% python3 -q
>>> import numpy as np
>>> np.set_printoptions(precision=2, suppress=True, linewidth=160, legacy="1.25")
>>> rnd = lambda a: np.round(a, 2) + 0
>>> F = np.load("sample4.npy")
>>> print(F)
[[-2.91 -1.46 -4.4  -1.45 -4.37 -4.43 -1.44 -4.38 -2.94]
 [ 0.9   0.46  1.29  0.45  1.34  1.37  0.49  1.34  0.87]
 [ 1.57  0.75  2.3   0.76  2.29  2.28  0.8   2.28  1.55]
 [-1.07 -0.6  -1.68 -0.56 -1.7  -1.67 -0.57 -1.69 -1.11]
 [ 2.45  1.28  3.72  1.22  3.7   3.74  1.22  3.69  2.45]
 [-2.96 -1.49 -4.45 -1.49 -4.47 -4.47 -1.48 -4.44 -2.95]
 [ 2.08  1.06  3.12  1.04  3.12  3.13  1.04  3.09  2.08]
 [ 3.12  1.56  4.7   1.58  4.75  4.73  1.57  4.68  3.11]
 [-2.57 -1.3  -3.86 -1.26 -3.87 -3.87 -1.3  -3.83 -2.59]
 [ 0.57  0.33  0.95  0.28  0.96  0.94  0.34  0.91  0.62]
 [ 0.02  0.01  0.04  0.    0.04  0.04  0.02  0.05  0.02]
 [-3.06 -1.53 -4.57 -1.5  -4.57 -4.57 -1.49 -4.56 -3.07]
 [-0.05 -0.01 -0.08 -0.03 -0.11 -0.05 -0.02 -0.1  -0.1 ]
 [-1.42 -0.72 -2.11 -0.69 -2.12 -2.12 -0.69 -2.14 -1.38]
 [ 0.97  0.47  1.46  0.51  1.46  1.47  0.48  1.48  0.98]
 [-3.47 -1.76 -5.19 -1.72 -5.21 -5.19 -1.74 -5.19 -3.49]
 [-0.72 -0.37 -1.05 -0.33 -1.05 -1.05 -0.37 -1.05 -0.71]
 [ 0.87  0.4   1.3   0.43  1.33  1.31  0.45  1.31  0.88]
 [ 1.43  0.72  2.12  0.7   2.11  2.13  0.72  2.11  1.39]
 [ 1.84  0.94  2.75  0.91  2.74  2.75  0.91  2.74  1.83]
 [-2.38 -1.17 -3.51 -1.2  -3.51 -3.52 -1.2  -3.52 -2.35]]
>>> gram = np.cov(F, rowvar=False)
>>> print(rnd(np.corrcoef(F.T)))
[[1. 1. 1. 1. 1. 1. 1. 1. 1.]
 [1. 1. 1. 1. 1. 1. 1. 1. 1.]
 [1. 1. 1. 1. 1. 1. 1. 1. 1.]
 [1. 1. 1. 1. 1. 1. 1. 1. 1.]
 [1. 1. 1. 1. 1. 1. 1. 1. 1.]
 [1. 1. 1. 1. 1. 1. 1. 1. 1.]
 [1. 1. 1. 1. 1. 1. 1. 1. 1.]
 [1. 1. 1. 1. 1. 1. 1. 1. 1.]
 [1. 1. 1. 1. 1. 1. 1. 1. 1.]]
>>> print(gram.shape)
(9, 9)
>>> print(np.argsort(-F.std(axis=0).round(6), kind="stable"))
[5 4 2 7 0 8 1 6 3]
>>> print(rnd(np.polyfit(F[:, 4], F[:, 3], 1)))
[0.33 0.  ]
>>> print(rnd(F.std(axis=0)))
[2.   1.01 3.   1.   3.01 3.02 1.   3.   2.  ]
>>> print(np.median(F, axis=0))
[0.02 0.01 0.04 0.   0.04 0.04 0.02 0.05 0.02]
>>> print(round(np.log10(np.linalg.cond(F))))
3
>>> print([round(float(x), 2) for x in np.linalg.svd(F, compute_uv=False)[:3]])
[31.69, 0.12, 0.1]
>>> print(np.linalg.cond(F) > 100)
True
>>> print(np.argsort(-np.linalg.norm(F, axis=0).round(6), kind="stable")[:3])
[5 4 2]
